% ipython --no-banner

In [1]: import numpy as np

In [2]: from numpy import linalg as LA

In [3]: np.set_printoptions(suppress=True, linewidth=160)

In [4]: rd = lambda a: np.round(a, 3) + 0

In [5]: O, _ = LA.qr(np.array([[0.0, 0.4], [0.6, -0.5], [0.1, -0.5]]))

In [6]: data = O @ O.T

In [7]: rd(data)
Out[7]: 
array([[ 0.486,  0.082, -0.493],
       [ 0.082,  0.987,  0.079],
       [-0.493,  0.079,  0.527]])

In [8]: vals, evecs = LA.eigh(data)

In [9]: x0 = np.array([2, 4, 0])

In [10]: rd(LA.eigvalsh(data[1:, 1:]))
Out[10]: array([0.514, 1.   ])

In [11]: left, s, vt = LA.svd(data)

In [12]: rd(s)
Out[12]: array([1., 1., 0.])

In [13]: np.argmax(s[:-1] / (s[1:] + 1e-6)) + 1
Out[13]: np.int64(2)

In [14]: out = left[:, :2] @ np.diag(s[:2]) @ vt[:2]

In [15]: rd(np.abs(data - out).max())
Out[15]: np.float64(0.0)

In [16]: rd(LA.norm(data - out) / LA.norm(data))
Out[16]: np.float64(0.0)

In [17]: LA.matrix_rank(data, rtol=0.05)
Out[17]: np.int64(2)

In [18]: LA.matrix_rank(out)
Out[18]: np.int64(2)

In [19]: x0 = np.array([2, -2, 2])

In [20]: h = np.maximum(data @ x0, 0)

In [21]: data.T @ h
Out[21]: array([0., 0., 0.])

In [22]: rd(np.maximum(data @ x0, 0) - np.maximum(-data @ x0, 0))
Out[22]: array([-0.177, -1.652, -0.09 ])

In [23]: np.flatnonzero(h > 1e-9)
Out[23]: array([], dtype=int64)

In [24]: h
Out[24]: array([0., 0., 0.])

In [25]: data * (h > 1e-9)[:, None]
Out[25]: 
array([[ 0.,  0., -0.],
       [ 0.,  0.,  0.],
       [-0.,  0.,  0.]])

In [26]: J, _ = LA.qr(np.array([[0.9, -0.5, -0.4, -0.6],
    ...:     [0.5, 0.0, 0.8, 1.3],
    ...:     [0.0, 0.3, 0.1, 2.0],
    ...:     [-0.3, 0.1, 0.0, -1.6]]))

In [27]: rd(J)
Out[27]: 
array([[-0.839,  0.321, -0.357,  0.255],
       [-0.466, -0.539,  0.692,  0.114],
       [ 0.   , -0.775, -0.622,  0.106],
       [ 0.28 ,  0.065,  0.082,  0.954]])

In [28]: # keeps lengths

In [29]: x0 = np.array([-2, -1, -1, -2])

In [30]: rhs = J @ x0

In [31]: rd(rhs)
Out[31]: array([ 1.205,  0.552,  1.185, -2.615])

In [32]: rd(LA.solve(J, J[:, 2]))
Out[32]: array([0., 0., 1., 0.])

In [33]: cov = J.T @ J

In [34]: rd(cov)
Out[34]: 
array([[1., 0., 0., 0.],
       [0., 1., 0., 0.],
       [0., 0., 1., 0.],
       [0., 0., 0., 1.]])

In [35]: rd(LA.eigvalsh(cov)[::-1])
Out[35]: array([1., 1., 1., 1.])

In [36]: rd(np.trace(cov)), rd((J ** 2).sum())
Out[36]: (np.float64(4.0), np.float64(4.0))

In [37]: np.allclose(cov, cov.T)
Out[37]: True

In [38]: rd(np.diag(cov))
Out[38]: array([1., 1., 1., 1.])

In [39]: (J @ J.T).shape
Out[39]: (4, 4)

In [40]: LA.matrix_rank(cov)
Out[40]: np.int64(4)

In [41]: F = np.loadtxt("block8.csv", delimiter=",")

In [42]: F
Out[42]: 
array([[ 7.51 ,  5.781, -3.192],
       [-2.511,  0.911, -9.637],
       [-7.326, -5.781, -3.594],
       [-5.53 ,  7.825, -2.861],
       [-9.873,  1.436, -0.676],
       [ 3.999,  4.695, -7.872],
       [ 6.762,  6.151, -4.054],
       [ 4.627, -8.603, -2.14 ],
       [ 0.315, -2.535, -9.668],
       [ 4.257, -8.804, -2.09 ]])

In [43]: d = LA.norm(F[:, None] - F[None], axis=-1)

In [44]: d[1].round(6).argsort(kind="stable")[:4]
Out[44]: array([1, 8, 5, 3])

In [45]: rd(LA.norm(F, axis=1))
Out[45]: array([10., 10., 10., 10., 10., 10., 10., 10., 10., 10.])

In [46]: rd(d[1])
Out[46]: array([12.871,  0.   , 10.222, 10.141, 11.609,  7.734, 12.026, 14.06 ,  4.457, 14.041])

In [47]: d.mean(axis=1).argmax()
Out[47]: np.int64(4)

In [48]: rd(d[:5, :5])
Out[48]: 
array([[ 0.   , 12.871, 18.814, 13.203, 18.094],
       [12.871,  0.   , 10.222, 10.141, 11.609],
       [18.814, 10.222,  0.   , 13.744,  8.191],
       [13.203, 10.141, 13.744,  0.   ,  8.028],
       [18.094, 11.609,  8.191,  8.028,  0.   ]])

In [49]: (d + 1e9 * np.eye(10)).round(6).argmin(axis=1)
Out[49]: array([6, 8, 4, 4, 3, 6, 0, 9, 1, 7])

In [50]: m1 = np.load("a.npy")

In [51]: m1
Out[51]: 
array([[ 3, -1,  0, -3,  3],
       [ 2,  0,  0, -3,  3],
       [-3,  0, -2,  2,  0],
       [-1, -1, -2,  1, -2],
       [ 2, -2,  1,  1,  2]])

In [52]: th = np.radians(72)

In [53]: R = np.eye(5)

In [54]: R[0, 0] = R[4, 4] = np.cos(th)

In [55]: R[0, 4], R[4, 0] = -np.sin(th), np.sin(th)

In [56]: rd(R)
Out[56]: 
array([[ 0.309,  0.   ,  0.   ,  0.   , -0.951],
       [ 0.   ,  1.   ,  0.   ,  0.   ,  0.   ],
       [ 0.   ,  0.   ,  1.   ,  0.   ,  0.   ],
       [ 0.   ,  0.   ,  0.   ,  1.   ,  0.   ],
       [ 0.951,  0.   ,  0.   ,  0.   ,  0.309]])

In [57]: out = m1 @ R.T

In [58]: rd(np.abs(out - m1).max(axis=0))
Out[58]: array([4.926, 0.   , 0.   , 0.   , 2.853])

In [59]: rd(LA.det(R)), rd(np.trace(R))
Out[59]: (np.float64(1.0), np.float64(3.618))

In [60]: rd(out)
Out[60]: 
array([[-1.926, -1.   ,  0.   , -3.   ,  3.78 ],
       [-2.235,  0.   ,  0.   , -3.   ,  2.829],
       [-0.927,  0.   , -2.   ,  2.   , -2.853],
       [ 1.593, -1.   , -2.   ,  1.   , -1.569],
       [-1.284, -2.   ,  1.   ,  1.   ,  2.52 ]])

In [61]: x0 = np.array([1, 1, 2, 0, 0])

In [62]: rhs = out @ x0

In [63]: b, lr = np.zeros(5), 1 / LA.norm(out, 2) ** 2

In [64]: for i in range(5):
    ...:     b -= lr * out.T @ (out @ b - rhs)
    ...:     if i % 1 == 0: print(i, round(LA.norm(out @ b - rhs), 3))
    ...: 
0 6.239
1 5.454
2 4.771
3 4.174
4 3.653

In [65]: rd(LA.cond(out))
Out[65]: np.float64(280.872)

In [66]: O, evecs = LA.qr(m1[:, :1])[0], LA.qr(m1[:, 1:])[0]

In [67]: s = LA.svd(O.T @ evecs, compute_uv=False)

In [68]: rd(np.degrees(np.arccos(s.clip(0, 1))))
Out[68]: array([0.587])

In [69]: np.unravel_index(np.abs(F).argmax(), F.shape)
Out[69]: (np.int64(4), np.int64(0))

In [70]: np.count_nonzero(F)
Out[70]: np.int64(30)

In [71]: LA.matrix_rank(F)
Out[71]: np.int64(3)

In [72]: np.abs(F).max()
Out[72]: np.float64(9.873)

In [73]: rd(F.mean(axis=0))
Out[73]: array([ 0.223,  0.108, -4.578])

In [74]: rd(F.sum(axis=1))
Out[74]: array([ 10.099, -11.237, -16.701,  -0.566,  -9.113,   0.822,   8.859,  -6.116, -11.888,  -6.637])

In [75]: rd(LA.svd(F, compute_uv=False))
Out[75]: array([19.522, 18.412, 16.731])

In [76]: out = np.array([[-1, 0, 2], [-1, 3, 0]])

In [77]: C = np.kron(out, J)

In [78]: rd(LA.norm(C, 2)), rd(LA.norm(out, 2) * LA.norm(J, 2))
Out[78]: (np.float64(3.193), np.float64(3.193))

In [79]: C.shape
Out[79]: (8, 12)

In [80]: A = np.loadtxt("data.csv", delimiter=",")

In [81]: A
Out[81]: 
array([[  2.784,   4.909,  -0.666],
       [-11.024,  -5.234,  -6.548],
       [  4.646,   5.948,   0.833],
       [ 13.294,  13.451,   2.05 ],
       [-10.97 ,  -5.964,  -4.875],
       [-13.378,  -7.796,  -5.764],
       [  4.03 ,   4.962,   1.712],
       [-14.625,  -8.306,  -7.165],
       [  4.633,   5.665,   1.413],
       [  2.334,   4.705,  -1.127],
       [ -4.371,  -1.172,  -1.944],
       [ -0.877,   1.117,   0.137],
       [  2.625,   4.91 ,  -0.985],
       [  0.124,   2.946,  -1.779],
       [  5.758,   8.105,  -1.567],
       [ 14.417,  14.644,   1.74 ],
       [-11.973,  -8.064,  -2.381],
       [  3.397,   6.289,  -2.398],
       [ -3.752,  -1.264,  -0.51 ],
       [-15.202,  -8.622,  -7.643],
       [  4.08 ,   5.675,   0.285],
       [ 28.014,  25.042,   6.651],
       [ -1.084,   1.976,  -2.117],
       [ -1.962,   1.979,  -3.88 ],
       [-12.554,  -7.338,  -5.099],
       [  6.904,   5.646,   5.995],
       [  2.822,   5.417,  -1.678]])

In [82]: w1 = np.array([[1, 3, -1], [-3, 0, 0], [0, 2, -5], [3, -5, -5]])

In [83]: b = np.array([-6, 1, 2])

In [84]: hid = np.maximum(J @ w1 + b, 0)

In [85]: rd(hid)
Out[85]: 
array([[0.   , 0.   , 3.35 ],
       [0.   , 0.414, 0.   ],
       [0.   , 0.   , 4.579],
       [0.   , 0.   , 0.   ]])

In [86]: LA.matrix_rank(hid)
Out[86]: np.int64(2)

In [87]: C = np.array([[2, 2, 0], [2, 0, 1], [1, 1, 1]])

In [88]: (hid @ C).round(6).argmax(axis=1)
Out[88]: array([0, 0, 0, 0])

In [89]: rd(hid @ C)
Out[89]: 
array([[3.35 , 3.35 , 3.35 ],
       [0.829, 0.   , 0.414],
       [4.579, 4.579, 4.579],
       [0.   , 0.   , 0.   ]])

In [90]: w1 @ C
Out[90]: 
array([[  7,   1,   2],
       [ -6,  -6,   0],
       [ -1,  -5,  -3],
       [ -9,   1, -10]])

In [91]: x0 = np.array([2, -1, 2])

In [92]: rhs = A @ x0

In [93]: rd(LA.pinv(A) @ A)
Out[93]: 
array([[1., 0., 0.],
       [0., 1., 0.],
       [0., 0., 1.]])

In [94]: rd(LA.lstsq(A, rhs)[0])
Out[94]: array([ 2., -1.,  2.])

In [95]: rng = np.random.default_rng(70766)

In [96]: rhs = rhs + 0.1 * rng.normal(size=27)

In [97]: rd(rhs)
Out[97]: 
array([ -0.612, -29.881,   5.096,  17.329, -25.738, -30.505,   6.671, -35.295,   6.588,  -2.338, -11.38 ,  -2.528,  -1.677,  -6.292,   0.252,  17.776, -20.793,
        -4.315,  -7.339, -37.17 ,   3.033,  44.196,  -8.509, -13.56 , -28.006,  20.133,  -3.268])

In [98]: b, *_ = LA.lstsq(A, rhs)

In [99]: rd(A.T @ (rhs - A @ b))
Out[99]: array([0., 0., 0.])

In [100]: rd(b)
Out[100]: array([ 2.   , -0.999,  2.003])

In [101]: [round(float(LA.norm(LA.solve(A.T @ A + lam * np.eye(3), A.T @ rhs))), 2) for lam in (0, 1, 10, 100)]
Out[101]: [3.0, 2.99, 2.9, 2.33]

In [102]: arr = np.load("sample11.npy")

In [103]: arr
Out[103]: 
array([[1, 0, 0],
       [1, 1, 0],
       [0, 0, 1]])

In [104]: r0 = np.array([-3, 1, 1])

In [105]: out = arr + np.outer(r0, np.eye(3)[0])

In [106]: LA.matrix_rank(out - arr)
Out[106]: np.int64(1)

In [107]: LA.matrix_rank(LA.inv(out) - LA.inv(arr), tol=1e-8)
Out[107]: np.int64(1)

In [108]: rd(LA.det(out) / LA.det(arr)), rd(1 + LA.solve(arr, r0)[0])
Out[108]: (np.float64(-2.0), np.float64(-2.0))

In [109]: out
Out[109]: 
array([[-2.,  0.,  0.],
       [ 2.,  1.,  0.],
       [ 1.,  0.,  1.]])

In [110]: out @ out
Out[110]: 
array([[ 4.,  0.,  0.],
       [-2.,  1.,  0.],
       [-1.,  0.,  1.]])

In [111]: LA.matrix_rank(out - out[0, 0] * np.eye(3))
Out[111]: np.int64(2)

In [112]: O, R = LA.qr(arr)

In [113]: rd(abs(R[0, 0])), rd(LA.norm(arr[:, 0]))
Out[113]: (np.float64(1.414), np.float64(1.414))

In [114]: rd(O)
Out[114]: 
array([[-0.707, -0.707,  0.   ],
       [-0.707,  0.707,  0.   ],
       [ 0.   ,  0.   ,  1.   ]])

In [115]: rd(np.trace(O @ O.T))
Out[115]: np.float64(3.0)

In [116]: feats = np.loadtxt("dump.csv", delimiter=",")

In [117]: feats
Out[117]: 
array([[0., 1., 0., 0., 0.],
       [1., 0., 0., 1., 1.],
       [0., 0., 0., 0., 0.],
       [0., 1., 0., 0., 0.],
       [0., 1., 0., 0., 0.]])

In [118]: labels = rng.permutation(5)

In [119]: labels
Out[119]: array([1, 0, 2, 3, 4])

In [120]: out = feats[labels][:, labels]

In [121]: np.trace(out)
Out[121]: np.float64(0.0)

In [122]: np.allclose(out, feats)
Out[122]: False

In [123]: rd(np.sort(np.abs(LA.eigvals(out))))
Out[123]: array([0.   , 0.   , 0.   , 1.732, 1.732])

In [124]: x0 = np.array([3, 1, 2, 0, 3])

In [125]: (feats * x0).sum(axis=1)
Out[125]: array([1., 6., 0., 1., 1.])

In [126]: np.einsum("ij,j->i", feats, x0)
Out[126]: array([1., 6., 0., 1., 1.])

In [127]: feats @ feats
Out[127]: 
array([[1., 0., 0., 1., 1.],
       [0., 3., 0., 0., 0.],
       [0., 0., 0., 0., 0.],
       [1., 0., 0., 1., 1.],
       [1., 0., 0., 1., 1.]])

In [128]: rd(LA.det(feats))
Out[128]: np.float64(0.0)

In [129]: (LA.matrix_power((feats != 0) + (feats.T != 0) + np.eye(5), 5) > 0).astype(int)
Out[129]: 
array([[1, 1, 0, 1, 1],
       [1, 1, 0, 1, 1],
       [0, 0, 1, 0, 0],
       [1, 1, 0, 1, 1],
       [1, 1, 0, 1, 1]])

In [130]: feats.sum(axis=0)
Out[130]: array([1., 3., 0., 1., 1.])

In [131]: feats[:, 5]
Traceback (most recent call last):
  Cell In[131], line 1
    feats[:, 5]
IndexError: index 5 is out of bounds for axis 1 with size 5


In [132]: feats - feats[0]
Out[132]: 
array([[ 0.,  0.,  0.,  0.,  0.],
       [ 1., -1.,  0.,  1.,  1.],
       [ 0., -1.,  0.,  0.,  0.],
       [ 0.,  0.,  0.,  0.,  0.],
       [ 0.,  0.,  0.,  0.,  0.]])

In [133]: np.count_nonzero(feats)
Out[133]: np.int64(6)

In [134]: np.diff(feats, axis=0)
Out[134]: 
array([[ 1., -1.,  0.,  1.,  1.],
       [-1.,  0.,  0., -1., -1.],
       [ 0.,  1.,  0.,  0.,  0.],
       [ 0.,  0.,  0.,  0.,  0.]])

In [135]: LA.rank(feats)
Traceback (most recent call last):
  Cell In[135], line 1
    LA.rank(feats)
AttributeError: module 'numpy.linalg' has no attribute 'rank'


In [136]: np.abs(feats).max()
Out[136]: np.float64(1.0)

In [137]: feats.sum(axis=1)
Out[137]: array([1., 3., 0., 1., 1.])

In [138]: rd(LA.svd(feats, compute_uv=False))
Out[138]: array([1.732, 1.732, 0.   , 0.   , 0.   ])

In [139]: feats.mean(axis=0)
Out[139]: array([0.2, 0.6, 0. , 0.2, 0.2])

In [140]: np.zeros(5, 5)
Traceback (most recent call last):
  Cell In[140], line 1
    np.zeros(5, 5)
TypeError: Cannot interpret '5' as a data type
